$ ipython --no-banner

In [1]: import numpy as np

In [2]: import numpy.linalg as la

In [3]: np.set_printoptions(precision=2, suppress=True, linewidth=120)

In [4]: def rd(a):
   ...:     return np.round(a, 2) + 0
   ...: 

In [5]: Q, _ = la.qr(np.array([[-1.0, 0.3, -0.5, 0.2, 0.3, 0.4, -2.4],
   ...:     [-1.2, 0.5, 0.4, -0.2, -0.8, -0.5, 0.0],
   ...:     [-0.2, 1.1, 0.6, -0.2, 0.5, 0.6, 0.2],
   ...:     [-0.6, 1.5, 0.6, -1.6, 2.6, 0.4, -0.8],
   ...:     [1.6, 1.1, -0.3, -1.7, -0.1, 1.1, 1.2],
   ...:     [-1.4, 0.4, 1.4, 0.6, 0.2, 1.0, 0.0],
   ...:     [1.4, 1.6, -0.1, 0.3, 1.0, 0.8, 0.7]]))

In [6]: W0 = -2 * Q

In [7]: rd(W0)
Out[7]: 
array([[ 0.66,  0.33, -1.52, -0.42, -0.01,  0.99, -0.07],
       [ 0.79,  0.5 , -0.3 ,  0.11,  1.31, -1.04,  0.49],
       [ 0.13,  0.82,  0.34, -0.24,  0.3 , -0.07, -1.74],
       [ 0.39,  1.16, -0.08,  1.  , -1.14, -0.34,  0.25],
       [-1.05,  0.62, -0.04,  0.96,  0.91,  0.85,  0.2 ],
       [ 0.92,  0.45,  1.22, -0.4 ,  0.17,  0.99,  0.56],
       [-0.92,  1.01, -0.06, -1.29, -0.21, -0.33,  0.55]])

In [8]: rng = np.random.default_rng(876973)

In [9]: labels = rng.permutation(7)

In [10]: labels
Out[10]: array([1, 0, 2, 4, 5, 3, 6])

In [11]: A2 = W0[labels][:, labels]

In [12]: rd(np.trace(A2))
Out[12]: np.float64(4.94)

In [13]: rd(np.sort(np.abs(la.eigvals(A2))))
Out[13]: array([2., 2., 2., 2., 2., 2., 2.])

In [14]: rd(A2)
Out[14]: 
array([[ 0.5 ,  0.79, -0.3 ,  1.31, -1.04,  0.11,  0.49],
       [ 0.33,  0.66, -1.52, -0.01,  0.99, -0.42, -0.07],
       [ 0.82,  0.13,  0.34,  0.3 , -0.07, -0.24, -1.74],
       [ 0.62, -1.05, -0.04,  0.91,  0.85,  0.96,  0.2 ],
       [ 0.45,  0.92,  1.22,  0.17,  0.99, -0.4 ,  0.56],
       [ 1.16,  0.39, -0.08, -1.14, -0.34,  1.  ,  0.25],
       [ 1.01, -0.92, -0.06, -0.21, -0.33, -1.29,  0.55]])

In [15]: M = np.loadtxt("dump.csv", delimiter=",")

In [16]: M
Out[16]: 
array([[-26.32,  15.53,   6.06,  11.74, -17.65,   5.13,  -8.79, -27.58,  -6.14,  21.4 ,  -2.63,  27.23],
       [ -8.85,   5.4 ,   1.85,   3.73,  -6.49,   2.29,  -3.18,  -8.76,  -1.63,   7.12,  -1.39,   9.16],
       [ 35.63, -19.99,  -7.89, -15.47,  24.3 ,  -8.44,  11.83,  36.3 ,   7.98, -27.98,   4.  , -36.02],
       [ 18.19, -10.46,  -3.95,  -7.64,  12.43,  -4.28,   5.87,  17.91,   4.25, -13.56,   1.86, -18.05],
       [-45.44,  24.89,  10.03,  20.01, -30.03,  10.39, -14.7 , -45.04, -10.22,  35.17,  -4.56,  44.62],
       [ -0.03,  -0.11,  -0.06,  -0.1 ,   0.18,  -0.1 ,  -0.52,  -0.05,  -0.2 ,  -0.08,  -0.99,   0.66]])

In [17]: rd(M.sum(axis=0))
Out[17]: array([-26.82,  15.26,   6.04,  12.27, -17.26,   4.99,  -9.49, -27.22,  -5.96,  22.07,  -3.71,  27.6 ])

In [18]: la.matrix_rank(M)
Out[18]: np.int64(6)

In [19]: rd(M.sum(axis=1))
Out[19]: array([-2.02, -0.75,  4.25,  2.57, -4.88, -1.4 ])

In [20]: rd(la.norm(M, 2) / la.norm(M))
Out[20]: np.float64(1.0)

In [21]: np.argsort(-la.norm(M, axis=0).round(6), kind="stable")[:3]
Out[21]: array([ 7, 11,  0])

In [22]: la.matrix_rank(M, rtol=0.1)
Out[22]: np.int64(1)

In [23]: rd(la.norm(M, "nuc"))
Out[23]: np.float64(152.13)

In [24]: rd(la.norm(M) ** 2 / la.norm(M, 2) ** 2)
Out[24]: np.float64(1.0)

In [25]: rd(la.norm(M, axis=1))
Out[25]: array([59.4 , 19.96, 79.06, 39.67, 98.96,  1.34])

In [26]: la.norm(M, axis=1).argmax()
Out[26]: np.int64(4)

In [27]: rd(la.norm(M, axis=0))
Out[27]: array([66.61, 37.4 , 14.79, 29.15, 44.73, 15.14, 21.87, 67.12, 15.05, 52.08,  7.08, 66.63])

In [28]: r0 = np.array([-8, -3, -4, 9, -3, -1, -6, 0, -9, 1])

In [29]: r1 = np.array([1, 1, 0, 3, 2, 2, 1, 2, 1, 2, 0, 3, 0, 3])

In [30]: data = np.outer(r0, r1)

In [31]: data
Out[31]: 
array([[ -8,  -8,   0, -24, -16, -16,  -8, -16,  -8, -16,   0, -24,   0, -24],
       [ -3,  -3,   0,  -9,  -6,  -6,  -3,  -6,  -3,  -6,   0,  -9,   0,  -9],
       [ -4,  -4,   0, -12,  -8,  -8,  -4,  -8,  -4,  -8,   0, -12,   0, -12],
       [  9,   9,   0,  27,  18,  18,   9,  18,   9,  18,   0,  27,   0,  27],
       [ -3,  -3,   0,  -9,  -6,  -6,  -3,  -6,  -3,  -6,   0,  -9,   0,  -9],
       [ -1,  -1,   0,  -3,  -2,  -2,  -1,  -2,  -1,  -2,   0,  -3,   0,  -3],
       [ -6,  -6,   0, -18, -12, -12,  -6, -12,  -6, -12,   0, -18,   0, -18],
       [  0,   0,   0,   0,   0,   0,   0,   0,   0,   0,   0,   0,   0,   0],
       [ -9,  -9,   0, -27, -18, -18,  -9, -18,  -9, -18,   0, -27,   0, -27],
       [  1,   1,   0,   3,   2,   2,   1,   2,   1,   2,   0,   3,   0,   3]])

In [32]: # row 4 repeats row 1

In [33]: Uu, sigma, Vt = la.svd(data)

In [34]: rd(sigma)
Out[34]: array([118.35,   0.  ,   0.  ,   0.  ,   0.  ,   0.  ,   0.  ,   0.  ,   0.  ,   0.  ])

In [35]: A2 = Uu[:, :1] @ np.diag(sigma[:1]) @ Vt[:1]

In [36]: rd(A2)
Out[36]: 
array([[ -8.,  -8.,   0., -24., -16., -16.,  -8., -16.,  -8., -16.,   0., -24.,   0., -24.],
       [ -3.,  -3.,   0.,  -9.,  -6.,  -6.,  -3.,  -6.,  -3.,  -6.,   0.,  -9.,   0.,  -9.],
       [ -4.,  -4.,   0., -12.,  -8.,  -8.,  -4.,  -8.,  -4.,  -8.,   0., -12.,   0., -12.],
       [  9.,   9.,   0.,  27.,  18.,  18.,   9.,  18.,   9.,  18.,   0.,  27.,   0.,  27.],
       [ -3.,  -3.,   0.,  -9.,  -6.,  -6.,  -3.,  -6.,  -3.,  -6.,   0.,  -9.,   0.,  -9.],
       [ -1.,  -1.,   0.,  -3.,  -2.,  -2.,  -1.,  -2.,  -1.,  -2.,   0.,  -3.,   0.,  -3.],
       [ -6.,  -6.,   0., -18., -12., -12.,  -6., -12.,  -6., -12.,   0., -18.,   0., -18.],
       [  0.,   0.,   0.,   0.,   0.,   0.,   0.,   0.,   0.,   0.,   0.,   0.,   0.,   0.],
       [ -9.,  -9.,   0., -27., -18., -18.,  -9., -18.,  -9., -18.,   0., -27.,   0., -27.],
       [  1.,   1.,   0.,   3.,   2.,   2.,   1.,   2.,   1.,   2.,   0.,   3.,   0.,   3.]])

In [37]: la.matrix_rank(data, rtol=0.05)
Out[37]: np.int64(1)

In [38]: rd(la.norm(data - A2) / la.norm(data))
Out[38]: np.float64(0.0)

In [39]: Uu, sigma, Vt = la.svd(data)

In [40]: vecs = Vt[:(sigma > 1e-8).sum()]

In [41]: x = data[2] + 3 * data[9] + rng.integers(2) * np.eye(14)[10]

In [42]: x
Out[42]: array([-1., -1.,  0., -3., -2., -2., -1., -2., -1., -2.,  1., -3.,  0., -3.])

In [43]: la.matrix_rank(np.vstack([data, x]))
Out[43]: np.int64(2)

In [44]: rd(np.diag(vecs.T @ vecs))
Out[44]: array([0.02, 0.02, 0.  , 0.19, 0.09, 0.09, 0.02, 0.09, 0.02, 0.09, 0.  , 0.19, 0.  , 0.19])

In [45]: np.allclose(vecs.T @ vecs @ x, x)
Out[45]: False

In [46]: cov = data.T @ data

In [47]: np.diag(cov)
Out[47]: array([ 298,  298,    0, 2682, 1192, 1192,  298, 1192,  298, 1192,    0, 2682,    0, 2682])

In [48]: np.trace(cov), (data ** 2).sum()
Out[48]: (np.int64(14006), np.int64(14006))

In [49]: np.allclose(cov, cov.T)
Out[49]: True

In [50]: E = np.loadtxt("a.csv", delimiter=",")

In [51]: E
Out[51]: 
array([[-1., -1.,  0., -2.,  3.],
       [ 2.,  2., -2., -1.,  1.],
       [ 3.,  0., -2.,  1.,  1.],
       [ 3.,  0., -2.,  3.,  3.],
       [ 6.,  1., -4.,  5.,  6.],
       [ 6.,  3., -4.,  2.,  5.],
       [ 3.,  3., -2.,  2.,  6.],
       [ 4.,  6., -3.,  0.,  3.],
       [ 2.,  4., -5.,  3.,  2.],
       [ 4.,  2., -6.,  2.,  3.],
       [ 3.,  0., -6.,  4.,  2.],
       [ 3., -2., -3.,  6.,  2.],
       [ 1., -4., -1.,  3.,  1.],
       [ 1., -3.,  1.,  0., -2.],
       [ 4., -4., -2.,  2., -2.],
       [ 2., -4., -5.,  4., -3.],
       [ 4., -1., -6.,  2., -1.],
       [ 2.,  1., -9., -1.,  1.],
       [-1.,  0., -9., -2.,  0.],
       [-1.,  1., -6., -3.,  3.],
       [ 2.,  0., -7., -5.,  1.],
       [ 1.,  0., -9., -2.,  3.],
       [ 4.,  2., -7., -3.,  0.],
       [ 4.,  0., -4., -5., -1.],
       [ 7.,  1., -4., -5.,  2.],
       [ 9., -1., -7., -3.,  1.],
       [11.,  1., -5., -4.,  2.],
       [ 9.,  0., -3., -5.,  5.],
       [ 9., -1.,  0., -4.,  5.],
       [ 7., -1., -1., -5.,  8.],
       [ 4.,  2.,  1., -5., 10.]])

In [52]: x = np.array([0, 2, 0, 3, 2])

In [53]: rhs = E @ x

In [54]: rd(la.solve(E.T @ E, E.T @ rhs))
Out[54]: array([0., 2., 0., 3., 2.])

In [55]: rhs = rhs + 0.1 * rng.normal(size=31)

In [56]: rd(rhs)
Out[56]: 
array([ -2.04,   2.85,   5.11,  15.09,  28.92,  21.97,  24.2 ,  17.94,  20.91,  15.82,  16.01,  17.98,   2.92,  -9.98,
        -6.13,  -2.18,   1.91,   0.95,  -6.06,  -1.02, -13.  ,  -0.01,  -5.02, -16.9 ,  -9.01,  -9.09,  -5.87,  -4.96,
        -4.  ,  -1.09,   9.12])

In [57]: b, *_ = la.lstsq(E, rhs)

In [58]: rd(la.norm(rhs - E @ b))
Out[58]: np.float64(0.45)

In [59]: [round(float(la.norm(la.solve(E.T @ E + lam * np.eye(5), E.T @ rhs))), 2) for lam in (0, 1, 10, 100)]
Out[59]: [4.12, 4.11, 3.97, 3.0]

In [60]: rd(b)
Out[60]: array([0.  , 2.01, 0.01, 2.99, 2.  ])

In [61]: b.round()
Out[61]: array([0., 2., 0., 3., 2.])

In [62]: labels = E[:, 4] > np.median(E[:, 4])

In [63]: r0 = E[labels].mean(axis=0) - E[~labels].mean(axis=0)

In [64]: ((E - E.mean(axis=0)) @ r0 > 0).astype(int)
Out[64]: array([1, 0, 0, 1, 1, 1, 1, 1, 0, 1, 0, 0, 0, 0, 0, 0, 0, 0, 0, 0, 0, 0, 0, 0, 1, 0, 1, 1, 1, 1, 1])

In [65]: np.argsort(-np.abs(r0).round(6), kind="stable")
Out[65]: array([4, 2, 1, 3, 0])

In [66]: D = la.norm(E[:, None] - E[None], axis=-1)

In [67]: D[11].round(6).argsort(kind="stable")[:4]
Out[67]: array([11,  3, 10, 12])

In [68]: D.mean(axis=1).argmax()
Out[68]: np.int64(30)

In [69]: la.matrix_rank(D ** 2)
Out[69]: np.int64(7)

In [70]: A2 = M / la.norm(M, axis=1, keepdims=True)

In [71]: cov = A2 @ A2.T

In [72]: rd(cov[1])
Out[72]: array([ 1.  ,  1.  , -1.  , -1.  ,  1.  ,  0.26])

In [73]: rd(cov)
Out[73]: 
array([[ 1.  ,  1.  , -1.  , -1.  ,  1.  ,  0.25],
       [ 1.  ,  1.  , -1.  , -1.  ,  1.  ,  0.26],
       [-1.  , -1.  ,  1.  ,  1.  , -1.  , -0.25],
       [-1.  , -1.  ,  1.  ,  1.  , -1.  , -0.25],
       [ 1.  ,  1.  , -1.  , -1.  ,  1.  ,  0.25],
       [ 0.25,  0.26, -0.25, -0.25,  0.25,  1.  ]])
